$ python -q
>>> import numpy as np
>>> np.set_printoptions(precision=1, suppress=True, linewidth=120)
>>> J = np.array([[-1, -1, -3, -2],
...     [3, 3, 9, 6],
...     [-2, -2, -6, -4],
...     [-2, -2, -6, -4],
...     [2, 2, 6, 4],
...     [1, 1, 3, 2]])
>>> J
array([[-1, -1, -3, -2],
       [ 3,  3,  9,  6],
       [-2, -2, -6, -4],
       [-2, -2, -6, -4],
       [ 2,  2,  6,  4],
       [ 1,  1,  3,  2]])
>>> # rows 2 and 3 are equal
>>> theta = np.radians(120)
>>> R = np.eye(4)
>>> R[1, 1] = R[3, 3] = np.cos(theta)
>>> R[1, 3], R[3, 1] = -np.sin(theta), np.sin(theta)
>>> R
array([[ 1. ,  0. ,  0. ,  0. ],
       [ 0. , -0.5,  0. , -0.9],
       [ 0. ,  0. ,  1. ,  0. ],
       [ 0. ,  0.9,  0. , -0.5]])
>>> B = J @ R.T
>>> np.abs(B - J).max(axis=0)
array([0. , 9.7, 0. , 6.4])
>>> np.round(np.linalg.svd(J, compute_uv=False), 1) + 0, np.round(np.linalg.svd(B, compute_uv=False), 1) + 0
(array([18.6,  0. ,  0. ,  0. ]), array([18.6,  0. ,  0. ,  0. ]))
>>> B
array([[-1. ,  2.2, -3. ,  0.1],
       [ 3. , -6.7,  9. , -0.4],
       [-2. ,  4.5, -6. ,  0.3],
       [-2. ,  4.5, -6. ,  0.3],
       [ 2. , -4.5,  6. , -0.3],
       [ 1. , -2.2,  3. , -0.1]])
>>> [round(float(x), 1) for x in np.linalg.svd(B, compute_uv=False)[:3]]
[18.6, 0.0, 0.0]
>>> np.argsort(-np.linalg.norm(B, axis=0).round(6), kind="stable")[:3]
array([2, 1, 0])
>>> np.linalg.cond(B) > 100
np.True_
>>> np.round(np.linalg.norm(B, 2) / np.linalg.norm(B), 1)
np.float64(1.0)
>>> rng = np.random.default_rng(52027)
>>> idx = rng.integers(0, 2, 11)
>>> F = np.triu((idx[:, None] == idx) & (rng.random((11, 11)) < 0.8), 1).astype(int)
>>> F += F.T
>>> F
array([[0, 1, 1, 1, 1, 1, 0, 0, 0, 1, 1],
       [1, 0, 1, 1, 1, 1, 0, 1, 0, 1, 1],
       [1, 1, 0, 1, 1, 0, 0, 1, 0, 1, 1],
       [1, 1, 1, 0, 1, 1, 0, 1, 0, 1, 1],
       [1, 1, 1, 1, 0, 1, 0, 1, 0, 1, 1],
       [1, 1, 0, 1, 1, 0, 0, 0, 0, 1, 1],
       [0, 0, 0, 0, 0, 0, 0, 0, 0, 0, 0],
       [0, 1, 1, 1, 1, 0, 0, 0, 0, 1, 1],
       [0, 0, 0, 0, 0, 0, 0, 0, 0, 0, 0],
       [1, 1, 1, 1, 1, 1, 0, 1, 0, 0, 1],
       [1, 1, 1, 1, 1, 1, 0, 1, 0, 1, 0]])
>>> # column 8 repeats column 6
>>> B = np.array([[1, 2],
...     [2, 1],
...     [0, 1],
...     [0, 0],
...     [0, 0],
...     [2, 1],
...     [2, 0],
...     [1, 0],
...     [0, 0],
...     [2, 0],
...     [2, 2]])
>>> B.T @ F.T
array([[ 8,  8,  8, 10, 10,  7,  0,  6,  0,  8,  8],
       [ 5,  6,  5,  7,  7,  5,  0,  4,  0,  7,  5]])
>>> np.linalg.matrix_rank(F @ B)
np.int64(2)
>>> np.vstack([F, B.T]).shape
(13, 11)
>>> np.linalg.matrix_rank(np.vstack([F, B.T]))
np.int64(10)
>>> np.linalg.norm(J, axis=0)
array([ 4.8,  4.8, 14.4,  9.6])
>>> round(np.linalg.norm(J, 1), 1), round(np.linalg.norm(J, np.inf), 1)
(np.float64(33.0), np.float64(21.0))
>>> round(np.linalg.norm(J[3] - J[1]), 1)
np.float64(19.4)
>>> np.linalg.norm(J, axis=1)
array([ 3.9, 11.6,  7.7,  7.7,  7.7,  3.9])
>>> np.round(F @ np.linalg.pinv(F) @ F, 1) + 0
array([[0., 1., 1., 1., 1., 1., 0., 0., 0., 1., 1.],
       [1., 0., 1., 1., 1., 1., 0., 1., 0., 1., 1.],
       [1., 1., 0., 1., 1., 0., 0., 1., 0., 1., 1.],
       [1., 1., 1., 0., 1., 1., 0., 1., 0., 1., 1.],
       [1., 1., 1., 1., 0., 1., 0., 1., 0., 1., 1.],
       [1., 1., 0., 1., 1., 0., 0., 0., 0., 1., 1.],
       [0., 0., 0., 0., 0., 0., 0., 0., 0., 0., 0.],
       [0., 1., 1., 1., 1., 0., 0., 0., 0., 1., 1.],
       [0., 0., 0., 0., 0., 0., 0., 0., 0., 0., 0.],
       [1., 1., 1., 1., 1., 1., 0., 1., 0., 0., 1.],
       [1., 1., 1., 1., 1., 1., 0., 1., 0., 1., 0.]])
>>> np.linalg.lstsq(F[:-1].T, F[-1])[2]
np.int32(8)
>>> np.unique(F.round(6), axis=0).shape
(10, 11)
>>> mat = np.loadtxt("block14.csv", delimiter=",")
>>> mat
array([[0., 0., 0., 0., 0., 0., 0., 0., 0., 3.],
       [0., 0., 0., 0., 0., 0., 0., 0., 0., 2.],
       [0., 0., 0., 0., 0., 0., 0., 0., 0., 1.],
       [0., 0., 0., 0., 0., 0., 0., 0., 0., 0.],
       [0., 0., 0., 0., 0., 0., 0., 0., 0., 3.],
       [0., 0., 0., 0., 0., 0., 0., 0., 0., 0.],
       [0., 0., 0., 0., 0., 0., 0., 0., 0., 3.],
       [0., 0., 0., 0., 0., 0., 0., 0., 0., 3.],
       [0., 0., 0., 0., 0., 0., 0., 0., 0., 3.],
       [3., 2., 1., 0., 3., 0., 3., 3., 3., 0.]])
>>> # rows and columns are dependent
>>> np.flatnonzero(np.linalg.matrix_power((mat != 0) + (mat.T != 0) + np.eye(10), 10)[2])
array([0, 1, 2, 4, 6, 7, 8, 9])
>>> np.linalg.matrix_rank(mat)
np.int64(2)
>>> mat.sum(axis=0)
array([ 3.,  2.,  1.,  0.,  3.,  0.,  3.,  3.,  3., 18.])
>>> round(float(np.linalg.norm(mat)), 1)
10.0
>>> mat.shape
(10, 10)
>>> mat - mat[0]
array([[ 0.,  0.,  0.,  0.,  0.,  0.,  0.,  0.,  0.,  0.],
       [ 0.,  0.,  0.,  0.,  0.,  0.,  0.,  0.,  0., -1.],
       [ 0.,  0.,  0.,  0.,  0.,  0.,  0.,  0.,  0., -2.],
       [ 0.,  0.,  0.,  0.,  0.,  0.,  0.,  0.,  0., -3.],
       [ 0.,  0.,  0.,  0.,  0.,  0.,  0.,  0.,  0.,  0.],
       [ 0.,  0.,  0.,  0.,  0.,  0.,  0.,  0.,  0., -3.],
       [ 0.,  0.,  0.,  0.,  0.,  0.,  0.,  0.,  0.,  0.],
       [ 0.,  0.,  0.,  0.,  0.,  0.,  0.,  0.,  0.,  0.],
       [ 0.,  0.,  0.,  0.,  0.,  0.,  0.,  0.,  0.,  0.],
       [ 3.,  2.,  1.,  0.,  3.,  0.,  3.,  3.,  3., -3.]])
>>> mat.mean(axis=0)
array([0.3, 0.2, 0.1, 0. , 0.3, 0. , 0.3, 0.3, 0.3, 1.8])
>>> np.linalg.svd(mat, compute_uv=False)
array([7.1, 7.1, 0. , 0. , 0. , 0. , 0. , 0. , 0. , 0. ])
>>> np.abs(mat).max()
np.float64(3.0)
>>> mat.sum(axis=1)
array([ 3.,  2.,  1.,  0.,  3.,  0.,  3.,  3.,  3., 18.])
